% ipython --no-banner

In [1]: import numpy as np

In [2]: from numpy import linalg as LA

In [3]: np.set_printoptions(suppress=True, linewidth=200)

In [4]: def rd(a):
   ...:     return np.round(a, 1) + 0
   ...: 

In [5]: mat = np.load("w.npy")

In [6]: mat
Out[6]: 
array([[-4, -1,  5,  2],
       [-2,  1,  7,  4],
       [-3,  0,  6,  3]])

In [7]: np.abs(np.diag(LA.qr(mat)[1])) > 1e-9
Out[7]: array([ True,  True, False])

In [8]: LA.lstsq(mat[:-1].T, mat[-1])[2]
Out[8]: np.int32(2)

In [9]: np.argsort(-LA.norm(mat, axis=0).round(6), kind="stable")[:3]
Out[9]: array([2, 0, 3])

In [10]: LA.cond(mat) > 100
Out[10]: np.True_

In [11]: C2 = mat.T @ mat

In [12]: np.allclose(C2, C2.T)
Out[12]: True

In [13]: rd(LA.svd(mat, compute_uv=False) ** 2)
Out[13]: array([163.4,   6.6,   0. ])

In [14]: (mat @ mat.T).shape
Out[14]: (3, 3)

In [15]: LA.matrix_rank(C2)
Out[15]: np.int64(2)

In [16]: np.diag(C2)
Out[16]: array([ 29,   2, 110,  29])

In [17]: A = -1 * np.eye(4) + np.eye(4, k=1)

In [18]: A
Out[18]: 
array([[-1.,  1.,  0.,  0.],
       [ 0., -1.,  1.,  0.],
       [ 0.,  0., -1.,  1.],
       [ 0.,  0.,  0., -1.]])

In [19]: # triangular: eigenvalues sit on the diagonal

In [20]: rng = np.random.default_rng(1)

In [21]: lab = rng.permutation(4)

In [22]: lab
Out[22]: array([0, 1, 2, 3])

In [23]: out = A[lab][:, lab]

In [24]: np.trace(out)
Out[24]: np.float64(-4.0)

In [25]: x = np.array([1, -2, 1, -2])

In [26]: y = A @ x

In [27]: b, lr = np.zeros(4), 1 / LA.norm(A, 2) ** 2

In [28]: for i in range(30):
    ...:     b -= lr * A.T @ (A @ b - y)
    ...:     if i % 5 == 0: print(i, round(LA.norm(A @ b - y), 1))
    ...: 
0 0.8
5 0.2
10 0.1
15 0.1
20 0.1
25 0.1

In [29]: rd(LA.cond(A))
Out[29]: np.float64(5.4)

In [30]: evals, vecs = LA.eig(A)

In [31]: A @ vecs[:, 0] - evals[0] * vecs[:, 0]
Out[31]: array([0., 0., 0., 0.])

In [32]: rd(np.sort(LA.eigvals(A @ A)))
Out[32]: array([1., 1., 1., 1.])

In [33]: r0 = np.array([1, -1, 1, -2])

In [34]: out = A + np.outer(r0, np.eye(4)[3])

In [35]: LA.matrix_rank(LA.inv(out) - LA.inv(A), tol=1e-8)
Out[35]: np.int64(1)

In [36]: data = np.array([[-2, 4, 0],
    ...:     [-2, 4, 0],
    ...:     [0, 0, 0],
    ...:     [0, 0, 0],
    ...:     [-8, 1, -9],
    ...:     [0, 0, 0],
    ...:     [0, 0, 0],
    ...:     [0, 0, 0],
    ...:     [0, 0, 0],
    ...:     [-6, -3, -9],
    ...:     [0, 0, 0],
    ...:     [0, 0, 0],
    ...:     [-4, -1, -17],
    ...:     [-2, 4, 0],
    ...:     [0, 0, 0],
    ...:     [0, 0, 0],
    ...:     [0, 0, 0],
    ...:     [0, 0, 0],
    ...:     [0, 0, 0],
    ...:     [-2, 4, 0]])

In [37]: d = LA.norm(data[:, None] - data[None], axis=-1)

In [38]: np.flatnonzero(d[8] < d.mean() / 2)
Out[38]: array([ 2,  3,  5,  6,  7,  8, 10, 11, 14, 15, 16, 17, 18])

In [39]: rd(LA.norm(data, axis=1))
Out[39]: array([ 4.5,  4.5,  0. ,  0. , 12.1,  0. ,  0. ,  0. ,  0. , 11.2,  0. ,  0. , 17.5,  4.5,  0. ,  0. ,  0. ,  0. ,  0. ,  4.5])

In [40]: rd(d[:5, :5])
Out[40]: 
array([[ 0. ,  0. ,  4.5,  4.5, 11.2],
       [ 0. ,  0. ,  4.5,  4.5, 11.2],
       [ 4.5,  4.5,  0. ,  0. , 12.1],
       [ 4.5,  4.5,  0. ,  0. , 12.1],
       [11.2, 11.2, 12.1, 12.1,  0. ]])

In [41]: np.unravel_index(d.round(6).argmax(), d.shape)
Out[41]: (np.int64(0), np.int64(12))

In [42]: hat = data @ LA.solve(data.T @ data, data.T)

In [43]: rd(np.diag(hat))
Out[43]: array([0.2, 0.2, 0. , 0. , 0.6, 0. , 0. , 0. , 0. , 0.6, 0. , 0. , 1. , 0.2, 0. , 0. , 0. , 0. , 0. , 0.2])

In [44]: np.trace(hat)
Out[44]: np.float64(3.0)

In [45]: np.allclose(hat @ hat, hat)
Out[45]: True

In [46]: rd(hat @ data[:, 2])
Out[46]: array([  0.,   0.,   0.,   0.,  -9.,   0.,   0.,   0.,   0.,  -9.,   0.,   0., -17.,   0.,   0.,   0.,   0.,   0.,   0.,   0.])

In [47]: LA.matrix_rank(np.eye(20) - hat)
Out[47]: np.int64(17)

In [48]: X = np.load("mat.npy")

In [49]: X
Out[49]: 
array([[-4,  4,  3, -2],
       [-2, -4,  4,  3],
       [ 3, -2, -4,  4],
       [ 4,  3, -2, -4]])

In [50]: r0, r1 = X[3], X[2]

In [51]: r0 @ r0
Out[51]: np.int64(45)

In [52]: r0 @ r1
Out[52]: np.int64(-2)

In [53]: pr = (r0 @ r1) / (r0 @ r0) * r0

In [54]: rd((r1 - pr) @ r0)
Out[54]: np.float64(0.0)

In [55]: rd(LA.norm(r0 + r1) ** 2 + LA.norm(r0 - r1) ** 2)
Out[55]: np.float64(180.0)

In [56]: LA.matrix_rank(np.outer(r0, r1))
Out[56]: np.int64(1)

In [57]: np.allclose(X, X.T)
Out[57]: False

In [58]: LA.matrix_power(X, 2)
Out[58]: 
array([[  9, -44,  -4,  40],
       [ 40,   9, -44,  -4],
       [ -4,  40,   9, -44],
       [-44,  -4,  40,   9]])

In [59]: assert X == X.T
ValueError: The truth value of an array with more than one element is ambiguous. Use a.any() or a.all()


In [60]: rd(LA.det(X))
Out[60]: np.float64(-255.0)

In [61]: (X + X.T) / 2
Out[61]: 
array([[-4.,  1.,  3.,  1.],
       [ 1., -4.,  1.,  3.],
       [ 3.,  1., -4.,  1.],
       [ 1.,  3.,  1., -4.]])

In [62]: (X - X.T) / 2
Out[62]: 
array([[ 0.,  3.,  0., -3.],
       [-3.,  0.,  3.,  0.],
       [ 0., -3.,  0.,  3.],
       [ 3.,  0., -3.,  0.]])
